% python3 -q
>>> import numpy as np
>>> from numpy import linalg as LA
>>> np.set_printoptions(suppress=True, linewidth=100)
>>> rnd = lambda a: np.round(a, 2) + 0
>>> J = np.load("a.npy")
>>> print(J)
[[1 0 1 0 0]
 [0 0 0 0 0]
 [0 0 0 1 0]
 [0 0 2 0 0]
 [0 0 0 2 0]
 [0 0 0 0 0]
 [0 0 0 2 0]
 [0 3 0 0 0]
 [1 0 0 1 1]
 [1 0 0 1 0]
 [0 0 0 0 0]]
>>> # rows 1 and 5 are equal
>>> f = np.array([-2, -3, 2])
>>> print(np.cross(J[3, :3], J[10, :3]))
[0 0 0]
>>> print(np.polyval(f, J[3]))
[  2   2 -12   2   2]
>>> X = np.load("case4.npy")
>>> print(rnd(X))
[[ -2.96  -9.38  16.79   8.17  13.87  -3.04]
 [ -3.74 -10.58  16.95   8.79  13.23  -3.01]
 [  2.67  -9.5    8.24  11.09   5.24   2.67]
 [ 12.23  -0.84   1.11   8.65   3.88   6.46]
 [  7.8   -4.93   4.36   9.84   4.4    4.75]
 [  6.09  -3.35   8.24   7.67   9.34   1.99]
 [  7.38  -3.26   6.38   8.24   7.54   3.22]
 [  8.95  -4.13   3.3    9.75   3.88   5.37]
 [  0.99 -11.     9.52  11.49   5.52   1.99]
 [  4.69  -5.42   8.61   8.7    8.33   1.98]
 [  7.31  -5.59   4.55  10.15   4.15   4.7 ]
 [  5.15  -6.06   7.38   9.46   6.67   2.86]
 [  5.22  -7.48   6.11  10.67   4.45   3.87]
 [  8.81  -2.46   4.91   8.28   6.6    4.11]
 [  6.3   -4.1    7.3    8.4    7.9    2.7 ]
 [ 10.74  -1.15   3.09   8.17   5.66   5.18]
 [  1.42  -7.89  11.46   9.12   9.54   0.34]
 [  8.6   -5.27   2.86  10.53   2.68   5.79]
 [  8.67   0.2    7.33   6.    10.8    2.2 ]
 [  4.88  -6.57   7.37   9.75   6.32   2.93]
 [  6.88  -5.25   5.48   9.65   5.31   4.04]
 [ 10.42  -2.29   2.63   8.95   4.44   5.61]
 [  3.84  -7.99   7.75  10.41   5.75   2.83]
 [  8.1   -2.99   5.52   8.38   6.86   3.76]
 [ -1.56  -9.69  14.44   9.12  11.31  -1.44]
 [  3.4   -6.43   9.71   8.89   8.76   1.35]
 [  8.1   -3.99   4.69   9.21   5.36   4.43]
 [  7.72  -4.55   4.79   9.49   5.09   4.42]
 [  6.85  -3.45   7.02   8.13   8.05   2.81]
 [  2.24  -9.8    8.63  11.12   5.43   2.44]
 [  6.6   -6.4    4.94  10.46   4.01   4.53]
 [ -5.66 -14.98  16.17  11.49   9.52  -2.  ]
 [  7.71  -4.03   5.25   9.05   5.89   4.06]]
>>> # rank 3
>>> lab = X[:, 4] > np.median(X[:, 4])
>>> f = X[lab].mean(axis=0) - X[~lab].mean(axis=0)
>>> print(lab.astype(int))
[1 1 0 0 0 1 1 0 0 1 0 1 0 1 1 0 1 0 1 1 0 0 0 1 1 1 0 0 1 0 0 1 0]
>>> print(np.argsort(-np.abs(f).round(6), kind="stable"))
[2 4 0 5 3 1]
>>> print(rnd(f))
[-3.33 -0.48  4.59 -1.26  4.27 -3.  ]
>>> print(rnd((((X - X.mean(axis=0)) @ f > 0) == lab).mean()))
0.7
>>> cent = X[[0, 29]].astype(float)
>>> for _ in range(3):
...     lab = LA.norm(X[:, None] - cent, axis=-1).argmin(axis=1)
...     cent = np.array([X[lab == j].mean(axis=0) for j in range(2)])
... 
>>> print(lab)
[0 0 1 1 1 1 1 1 1 1 1 1 1 1 1 1 0 1 1 1 1 1 1 1 0 1 1 1 1 1 1 0 1]
>>> print(rnd(cent[1] - cent[0]))
[ 9.22  5.57 -9.19 -0.03 -5.48  5.51]
>>> print(np.abs(cent[1] - cent[0]).argmax())
0
>>> print(np.bincount(lab))
[ 5 28]
>>> print(rnd(cent))
[[ -2.5  -10.5   15.16   9.34  11.49  -1.83]
 [  6.73  -4.93   5.97   9.31   6.01   3.68]]
>>> f = np.array([1, -5])
>>> print(rnd(np.polyval(f, cent[0])))
[ -7.5  -15.5   10.16   4.34   6.49  -6.83]
>>> print(rnd(np.convolve(cent[0], f)))
[ -2.5    1.99  67.68 -66.47 -35.19 -59.29   9.15]
>>> mat = np.loadtxt("data.csv", delimiter=",")
>>> print(rnd(mat))
[[ 0.99 -0.01 -0.01 -0.09 -0.01 -0.07 -0.01 -0.07 -0.09]
 [-0.01  0.99 -0.01 -0.09 -0.01 -0.07 -0.01 -0.07 -0.09]
 [-0.01 -0.01  0.99 -0.09 -0.01 -0.07 -0.01 -0.07 -0.09]
 [-0.09 -0.09 -0.09  0.36 -0.09 -0.46 -0.09 -0.46 -0.64]
 [-0.01 -0.01 -0.01 -0.09  0.99 -0.07 -0.01 -0.07 -0.09]
 [-0.07 -0.07 -0.07 -0.46 -0.07  0.67 -0.07 -0.33 -0.46]
 [-0.01 -0.01 -0.01 -0.09 -0.01 -0.07  0.99 -0.07 -0.09]
 [-0.07 -0.07 -0.07 -0.46 -0.07 -0.33 -0.07  0.67 -0.46]
 [-0.09 -0.09 -0.09 -0.64 -0.09 -0.46 -0.09 -0.46  0.36]]
>>> print(rnd(np.sort(np.abs(LA.eigvals(mat)))))
[1. 1. 1. 1. 1. 1. 1. 1. 1.]
>>> print(np.trace(mat))
7.0
>>> print(rnd(mat @ mat))
[[1. 0. 0. 0. 0. 0. 0. 0. 0.]
 [0. 1. 0. 0. 0. 0. 0. 0. 0.]
 [0. 0. 1. 0. 0. 0. 0. 0. 0.]
 [0. 0. 0. 1. 0. 0. 0. 0. 0.]
 [0. 0. 0. 0. 1. 0. 0. 0. 0.]
 [0. 0. 0. 0. 0. 1. 0. 0. 0.]
 [0. 0. 0. 0. 0. 0. 1. 0. 0.]
 [0. 0. 0. 0. 0. 0. 0. 1. 0.]
 [0. 0. 0. 0. 0. 0. 0. 0. 1.]]
>>> print(np.allclose(mat @ mat.T, mat.T @ mat))
True
